$ ipython --no-banner

In [1]: import numpy as np

In [2]: np.set_printoptions(precision=2, suppress=True, linewidth=200)

In [3]: B = np.array([[-1, 2, -1]])

In [4]: F = B.T @ B

In [5]: F
Out[5]: 
array([[ 1, -2,  1],
       [-2,  4, -2],
       [ 1, -2,  1]])

In [6]: # symmetric, so the eigenvalues are real

In [7]: np.linalg.lstsq(F[:-1].T, F[-1])[2]
Out[7]: np.int32(1)

In [8]: round(np.trace(np.linalg.pinv(F) @ F), 2)
Out[8]: np.float64(1.0)

In [9]: np.abs(np.diag(np.linalg.qr(F)[1])) > 1e-9
Out[9]: array([ True, False, False])

In [10]: np.unique(F.round(6), axis=0).shape
Out[10]: (2, 3)

In [11]: Uu, s, vt = np.linalg.svd(F)

In [12]: np.argmax(s[:-1] / (s[1:] + 1e-6)) + 1
Out[12]: np.int64(1)

In [13]: B = Uu[:, :1] @ np.diag(s[:1]) @ vt[:1]

In [14]: np.linalg.matrix_rank(F, rtol=0.05)
Out[14]: np.int64(1)

In [15]: np.linalg.matrix_rank(B)
Out[15]: np.int64(1)

In [16]: Uu, s, vt = np.linalg.svd(F)

In [17]: V = vt[:(s > 1e-8).sum()]

In [18]: rng = np.random.default_rng(902649)

In [19]: x = F[0] + 5 * F[2] + rng.integers(2) * np.eye(3)[1]

In [20]: x
Out[20]: array([  6., -12.,   6.])

In [21]: np.round(np.linalg.norm(x - V.T @ V @ x), 2)
Out[21]: np.float64(0.0)

In [22]: V.T @ V
Out[22]: 
array([[ 0.17, -0.33,  0.17],
       [-0.33,  0.67, -0.33],
       [ 0.17, -0.33,  0.17]])

In [23]: basis = np.array([[3, 0, 2, 2], [3, 1, -1, -2]])

In [24]: X = np.repeat(basis, 21 // 2, axis=0)

In [25]: X = X + 0.02 * rng.normal(size=X.shape)

In [26]: X
Out[26]: 
array([[ 3.  ,  0.03,  1.98,  1.98],
       [ 3.01, -0.01,  2.01,  2.  ],
       [ 2.98, -0.03,  2.01,  1.95],
       [ 3.  , -0.03,  1.98,  2.02],
       [ 2.97,  0.01,  1.97,  2.01],
       [ 2.99,  0.01,  2.  ,  2.05],
       [ 3.01,  0.01,  2.  ,  2.02],
       [ 3.  , -0.01,  2.  ,  2.  ],
       [ 2.99,  0.02,  1.96,  2.02],
       [ 2.97,  0.01,  1.97,  2.02],
       [ 3.03,  1.03, -0.97, -1.99],
       [ 3.02,  0.96, -1.01, -2.  ],
       [ 2.97,  0.99, -0.97, -1.99],
       [ 3.  ,  0.99, -0.98, -1.97],
       [ 3.03,  1.01, -0.98, -2.02],
       [ 3.02,  0.99, -1.  , -2.01],
       [ 2.99,  1.  , -1.01, -2.01],
       [ 2.99,  0.98, -0.98, -2.03],
       [ 2.98,  0.99, -1.01, -1.98],
       [ 3.01,  1.01, -0.97, -2.02]])

In [27]: cov = np.cov(X, rowvar=False)

In [28]: np.round(np.linalg.eigvalsh(cov)[::-1], 2) + 0
Out[28]: array([6.82, 0.  , 0.  , 0.  ])

In [29]: cov.round(2) + 0
Out[29]: 
array([[ 0.  ,  0.  , -0.01, -0.01],
       [ 0.  ,  0.26, -0.78, -1.05],
       [-0.01, -0.78,  2.33,  3.14],
       [-0.01, -1.05,  3.14,  4.23]])

In [30]: np.polyfit(X[:, 2], X[:, 1], 1)
Out[30]: array([-0.33,  0.67])

In [31]: round(float(np.corrcoef(X[:, 2], X[:, 1])[0, 1]), 2)
Out[31]: -1.0

In [32]: x = np.array([1, 3, 3])

In [33]: F @ x
Out[33]: array([-2,  4, -2])

In [34]: F @ (2 * x)
Out[34]: array([-4,  8, -4])

In [35]: (F * x).sum(axis=1)
Out[35]: array([-2,  4, -2])

In [36]: F @ np.ones(3)
Out[36]: array([0., 0., 0.])

In [37]: np.sign((F @ x).round(6))
Out[37]: array([-1,  1, -1])

In [38]: dist = np.linalg.norm(X[:, None] - X[None], axis=-1)

In [39]: np.flatnonzero(dist[15] < dist.mean() / 2)
Out[39]: array([10, 11, 12, 13, 14, 15, 16, 17, 18, 19])

In [40]: np.unravel_index(dist.round(6).argmax(), dist.shape)
Out[40]: (np.int64(5), np.int64(16))

In [41]: dist.mean(axis=1).argmax()
Out[41]: np.int64(5)

In [42]: dist[15]
Out[42]: array([5.07, 5.11, 5.08, 5.12, 5.09, 5.15, 5.12, 5.11, 5.1 , 5.1 , 0.06, 0.04, 0.07, 0.05, 0.03, 0.  , 0.04, 0.04, 0.06, 0.04])

In [43]: np.linalg.norm(X - X.mean(axis=0), axis=1)
Out[43]: array([2.51, 2.56, 2.52, 2.56, 2.53, 2.59, 2.56, 2.55, 2.54, 2.54, 2.53, 2.55, 2.52, 2.52, 2.56, 2.56, 2.56, 2.56, 2.54, 2.55])

In [44]: x = np.array([6, 1, 5, 8])

In [45]: target = X @ x

In [46]: b, lr = np.zeros(4), 1 / np.linalg.norm(X, 2) ** 2

In [47]: for i in range(150):
    ...:     b -= lr * X.T @ (X @ b - target)
    ...:     if i % 50 == 0: print(i, round(np.linalg.norm(X @ b - target), 2))
    ...: 
0 28.64
50 0.23
100 0.23

In [48]: b
Out[48]: array([ 6.1 , -0.66,  6.05,  6.81])

In [49]: idx = rng.permutation(4)

In [50]: B = X[:, idx] * rng.choice([-1, 1], 4)

In [51]: B
Out[51]: 
array([[-0.03, -1.98,  1.98, -3.  ],
       [ 0.01, -2.01,  2.  , -3.01],
       [ 0.03, -2.01,  1.95, -2.98],
       [ 0.03, -1.98,  2.02, -3.  ],
       [-0.01, -1.97,  2.01, -2.97],
       [-0.01, -2.  ,  2.05, -2.99],
       [-0.01, -2.  ,  2.02, -3.01],
       [ 0.01, -2.  ,  2.  , -3.  ],
       [-0.02, -1.96,  2.02, -2.99],
       [-0.01, -1.97,  2.02, -2.97],
       [-1.03,  0.97, -1.99, -3.03],
       [-0.96,  1.01, -2.  , -3.02],
       [-0.99,  0.97, -1.99, -2.97],
       [-0.99,  0.98, -1.97, -3.  ],
       [-1.01,  0.98, -2.02, -3.03],
       [-0.99,  1.  , -2.01, -3.02],
       [-1.  ,  1.01, -2.01, -2.99],
       [-0.98,  0.98, -2.03, -2.99],
       [-0.99,  1.01, -1.98, -2.98],
       [-1.01,  0.97, -2.02, -3.01]])

In [52]: Uu, _, vt = np.linalg.svd(X.T @ B)

In [53]: np.round(Uu @ vt, 2) + 0
Out[53]: 
array([[ 0.,  0.,  0., -1.],
       [-1.,  0.,  0.,  0.],
       [ 0., -1.,  0.,  0.],
       [ 0.,  0.,  1.,  0.]])

In [54]: np.round(np.linalg.lstsq(X, B)[0], 2) + 0
Out[54]: 
array([[ 0.,  0.,  0., -1.],
       [-1.,  0.,  0.,  0.],
       [ 0., -1.,  0.,  0.],
       [ 0.,  0.,  1.,  0.]])

In [55]: idx = rng.integers(0, 3, 5)

In [56]: K = (idx[:, None] == idx) * 4 + np.eye(5)

In [57]: K
Out[57]: 
array([[5., 4., 0., 4., 0.],
       [4., 5., 0., 4., 0.],
       [0., 0., 5., 0., 4.],
       [4., 4., 0., 5., 0.],
       [0., 0., 4., 0., 5.]])

In [58]: # equal to its transpose

In [59]: x = np.array([3, 2, 0, 3, 1])

In [60]: target = K @ x

In [61]: target
Out[61]: array([35., 34.,  4., 35.,  5.])

In [62]: np.linalg.solve(K.T, K[4])
Out[62]: array([0., 0., 0., 0., 1.])

In [63]: evals, V = np.linalg.eig(K)

In [64]: np.sort(np.linalg.eigvals(K.T))
Out[64]: array([ 1.,  1.,  1.,  9., 13.])

In [65]: np.sort(np.linalg.eigvals(K @ K))
Out[65]: array([  1.,   1.,   1.,  81., 169.])

In [66]: np.sort(np.linalg.eigvals(np.linalg.inv(K)))
Out[66]: array([0.08, 0.11, 1.  , 1.  , 1.  ])

In [67]: ang = np.radians(127)

In [68]: Rm = np.eye(5)

In [69]: Rm[2, 2] = Rm[3, 3] = np.cos(ang)

In [70]: Rm[2, 3], Rm[3, 2] = -np.sin(ang), np.sin(ang)

In [71]: Rm
Out[71]: 
array([[ 1. ,  0. ,  0. ,  0. ,  0. ],
       [ 0. ,  1. ,  0. ,  0. ,  0. ],
       [ 0. ,  0. , -0.6, -0.8,  0. ],
       [ 0. ,  0. ,  0.8, -0.6,  0. ],
       [ 0. ,  0. ,  0. ,  0. ,  1. ]])

In [72]: B = K @ Rm.T

In [73]: np.abs(B - K).max(axis=0)
Out[73]: array([0.  , 0.  , 8.01, 8.01, 0.  ])

In [74]: B = K / np.sqrt((K ** 2).mean(axis=1, keepdims=True))

In [75]: K - K.mean(axis=1, keepdims=True)
Out[75]: 
array([[ 2.4,  1.4, -2.6,  1.4, -2.6],
       [ 1.4,  2.4, -2.6,  1.4, -2.6],
       [-1.8, -1.8,  3.2, -1.8,  2.2],
       [ 1.4,  1.4, -2.6,  2.4, -2.6],
       [-1.8, -1.8,  2.2, -1.8,  3.2]])

In [76]: O, Rm = np.linalg.qr(K)

In [77]: O.shape, Rm.shape
Out[77]: ((5, 5), (5, 5))

In [78]: round(abs(Rm[0, 0]), 2), np.round(np.linalg.norm(K[:, 0]), 2)
Out[78]: (np.float64(7.55), np.float64(7.55))

In [79]: O
Out[79]: 
array([[-0.66,  0.65,  0.  , -0.38,  0.  ],
       [-0.53, -0.76,  0.  , -0.38,  0.  ],
       [-0.  ,  0.  , -0.78,  0.  , -0.62],
       [-0.53, -0.05, -0.  ,  0.85,  0.  ],
       [-0.  , -0.  , -0.62, -0.  ,  0.78]])

In [80]: np.allclose(Rm.T @ Rm, K.T @ K)
Out[80]: True

In [81]: np.round(O.T @ O, 2) + 0
Out[81]: 
array([[1., 0., 0., 0., 0.],
       [0., 1., 0., 0., 0.],
       [0., 0., 1., 0., 0.],
       [0., 0., 0., 1., 0.],
       [0., 0., 0., 0., 1.]])

In [82]: np.trace(O @ O.T)
Out[82]: np.float64(5.0)

In [83]: O @ Rm
Out[83]: 
array([[5., 4., 0., 4., 0.],
       [4., 5., 0., 4., 0.],
       [0., 0., 5., 0., 4.],
       [4., 4., 0., 5., 0.],
       [0., 0., 4., 0., 5.]])

In [84]: B = np.array([[9, -3, 1, 5, -7],
    ...:     [1, -2, 5, -1, -6],
    ...:     [-3, 0, 6, -1, -4],
    ...:     [-5, 3, -3, 7, 2],
    ...:     [7, -9, 8, 9, 8]])

In [85]: J = np.triu(B, 1)

In [86]: J
Out[86]: 
array([[ 0, -3,  1,  5, -7],
       [ 0,  0,  5, -1, -6],
       [ 0,  0,  0, -1, -4],
       [ 0,  0,  0,  0,  2],
       [ 0,  0,  0,  0,  0]])

In [87]: x = np.array([-1, 2, 2, -2, -2])

In [88]: np.sign((J @ x).round(6))
Out[88]: array([ 0,  1,  1, -1,  0])

In [89]: J @ np.ones(5)
Out[89]: array([-4., -2., -5.,  2.,  0.])

In [90]: J @ np.eye(5)[0]
Out[90]: array([0., 0., 0., 0., 0.])

In [91]: (J @ x).argmax()
Out[91]: np.int64(1)

In [92]: J @ (2 * x)
Out[92]: array([ 0, 48, 20, -8,  0])

In [93]: np.linalg.norm(J @ x) <= np.linalg.norm(J, 2) * np.linalg.norm(x) + 1e-9
Out[93]: np.True_

In [94]: J * x
Out[94]: 
array([[  0,  -6,   2, -10,  14],
       [  0,   0,  10,   2,  12],
       [  0,   0,   0,   2,   8],
       [  0,   0,   0,   0,  -4],
       [  0,   0,   0,   0,   0]])
